% python3 -q
>>> import numpy as np
>>> np.set_printoptions(suppress=True, linewidth=120)
>>> data = np.load("x.npy")
>>> data
array([[0, 0, 1],
       [0, 0, 0],
       [1, 0, 0]])
>>> # equal to its transpose
>>> vec = np.array([0, -5, 3])
>>> a = np.maximum(data @ vec, 0)
>>> np.flatnonzero(a > 1e-9)
array([0])
>>> np.maximum(data @ (3 * vec), 0)
array([9, 0, 0])
>>> left, sig, VT = np.linalg.svd(data)
>>> sig
array([1., 1., 0.])
>>> Y = left[:, :2] @ np.diag(sig[:2]) @ VT[:2]
>>> np.linalg.matrix_rank(Y)
np.int64(2)
>>> m1 = np.load("a.npy")
>>> m1.round(3)
array([[-0.093,  0.41 , -0.884],
       [-0.464,  0.093,  0.284],
       [ 0.836, -0.198, -0.063],
       [ 0.279,  0.886,  0.366]])
>>> vec = np.array([0, 5, 9])
>>> y = m1 @ vec
>>> np.round(np.linalg.lstsq(m1, y)[0], 3) + 0
array([0., 5., 9.])
>>> np.round(np.linalg.solve(m1.T @ m1, m1.T @ y), 3) + 0
array([0., 5., 9.])
>>> y.round(3)
array([-5.91 ,  3.015, -1.554,  7.718])
>>> rng = np.random.default_rng(44969)
>>> y = y + 0.1 * rng.normal(size=4)
>>> y.round(3)
array([-6.021,  2.869, -1.445,  7.623])
>>> beta, *_ = np.linalg.lstsq(m1, y)
>>> [round(float(np.linalg.norm(np.linalg.solve(m1.T @ m1 + lam * np.eye(3), m1.T @ y))), 2) for lam in (0, 1, 10, 100)]
[10.23, 5.12, 0.93, 0.1]
>>> beta.round()
array([0., 5., 9.])
>>> q, V = np.linalg.qr(m1[:, :2])[0], np.linalg.qr(m1[:, 2:])[0]
>>> sig = np.linalg.svd(q.T @ V, compute_uv=False)
>>> np.round(np.degrees(np.arccos(sig.clip(0, 1))), 3)
array([90.])
>>> (sig > 0.9).sum()
np.int64(0)
>>> arr = np.array([[-2, 0, 0, 0], [0, 2, 0, 0], [0, 0, 0, 0], [0, 0, 0, -1]])
>>> left, sig, VT = np.linalg.svd(arr)
>>> V = VT[:(sig > 1e-8).sum()]
>>> vec = arr[0] + 3 * arr[2] + rng.integers(2) * np.eye(4)[3]
>>> vec
array([-2.,  0.,  0.,  1.])
>>> np.linalg.matrix_rank(np.vstack([arr, vec]))
np.int64(3)
>>> V.T @ V
array([[1., 0., 0., 0.],
       [0., 1., 0., 0.],
       [0., 0., 0., 0.],
       [0., 0., 0., 1.]])
>>> w, V = np.linalg.eigh(arr)
>>> np.round(np.linalg.svd(arr, compute_uv=False), 3)
array([2., 2., 1., 0.])
>>> V.T @ arr @ V
array([[-2.,  0.,  0.,  0.],
       [ 0., -1.,  0.,  0.],
       [ 0.,  0.,  0.,  0.],
       [ 0.,  0.,  0.,  2.]])
>>> w.sum(), np.trace(arr)
(np.float64(-1.0), np.int64(-1))
>>> np.abs(V[:, -1])
array([0., 1., 0., 0.])
>>> np.unique(w.round(6) + 0, return_counts=True)[1]
array([1, 1, 1, 1])
>>> np.round(np.linalg.eigvalsh(arr @ arr), 3)
array([0., 1., 4., 4.])
>>> hat = np.triu(np.array([[1, 0, 2, -3], [-3, -1, 3, -3], [-3, 0, -3, 2], [-1, 0, 0, 0]]), 1) + np.eye(4)
>>> Y = hat @ arr @ np.linalg.inv(hat)
>>> np.poly(Y)
array([ 1.,  1., -4., -4.,  0.])
>>> np.round(np.linalg.det(Y), 3)
np.float64(0.0)
>>> np.linalg.matrix_rank(Y)
np.int64(3)
>>> w, V = np.linalg.eigh(arr)
>>> vec = np.array([3, 4, 2, 0])
>>> V * np.abs(w) @ V.T
array([[2., 0., 0., 0.],
       [0., 2., 0., 0.],
       [0., 0., 0., 0.],
       [0., 0., 0., 1.]])
>>> np.abs(arr).sum(axis=1).max(), np.abs(w).max()
(np.int64(2), np.float64(2.0))
>>> np.round(np.linalg.eigvalsh(arr[1:, 1:]), 3)
array([-1.,  0.,  2.])
>>> left, sig, VT = np.linalg.svd(arr)
>>> np.argmax(sig[:-1] / (sig[1:] + 1e-6)) + 1
np.int64(3)
>>> Y = left[:, :3] @ np.diag(sig[:3]) @ VT[:3]
>>> Y
array([[-2.,  0.,  0.,  0.],
       [ 0.,  2.,  0.,  0.],
       [ 0.,  0.,  0.,  0.],
       [ 0.,  0.,  0., -1.]])
>>> round(np.linalg.norm(arr - Y, 2), 3), sig[3]
(np.float64(0.0), np.float64(0.0))
>>> np.linalg.matrix_rank(Y)
np.int64(3)
>>> Y = np.array([[5, 0, 4, 5], [0, 2, 2, 5], [3, 0, 1, 4], [4, 0, 0, 5]])
>>> E = np.triu(Y)
>>> E
array([[5, 0, 4, 5],
       [0, 2, 2, 5],
       [0, 0, 1, 4],
       [0, 0, 0, 5]])
>>> th = np.radians(72)
>>> r_ = np.eye(4)
>>> r_[2, 2] = r_[3, 3] = np.cos(th)
>>> r_[2, 3], r_[3, 2] = -np.sin(th), np.sin(th)
>>> r_.round(3)
array([[ 1.   ,  0.   ,  0.   ,  0.   ],
       [ 0.   ,  1.   ,  0.   ,  0.   ],
       [ 0.   ,  0.   ,  0.309, -0.951],
       [ 0.   ,  0.   ,  0.951,  0.309]])
>>> Y = E @ r_.T
>>> np.allclose(np.linalg.norm(E, axis=1), np.linalg.norm(Y, axis=1))
True
>>> round(np.linalg.det(r_), 3), round(np.trace(r_), 3)
(np.float64(1.0), np.float64(2.618))
>>> vec = np.array([2, 0, 2, 3])
>>> y = r_ @ vec
>>> y.round(3)
array([ 2.   ,  0.   , -2.235,  2.829])
>>> np.round(np.linalg.solve(r_, y + r_[:, 3]), 3)
array([2., 0., 2., 4.])
>>> np.round(np.linalg.solve(r_, r_[:, 1]), 3)
array([ 0.,  1.,  0., -0.])
>>> J = np.load("case3.npy")
>>> J
array([[-2, -3, -2, -3, -2, -3],
       [-1, -3, -1, -3, -1, -3],
       [ 0, -3,  0, -3,  0, -3],
       [-2, -3, -2, -3, -2, -3],
       [-1, -3, -1, -3, -1, -3],
       [ 0, -3,  0, -3,  0, -3]])
>>> np.round(np.trace(np.linalg.pinv(J) @ J), 3)
np.float64(2.0)
>>> np.allclose(J[:-1].T @ np.linalg.lstsq(J[:-1].T, J[-1])[0], J[-1])
True
>>> np.linalg.lstsq(J[:-1].T, J[-1])[2]
np.int32(2)
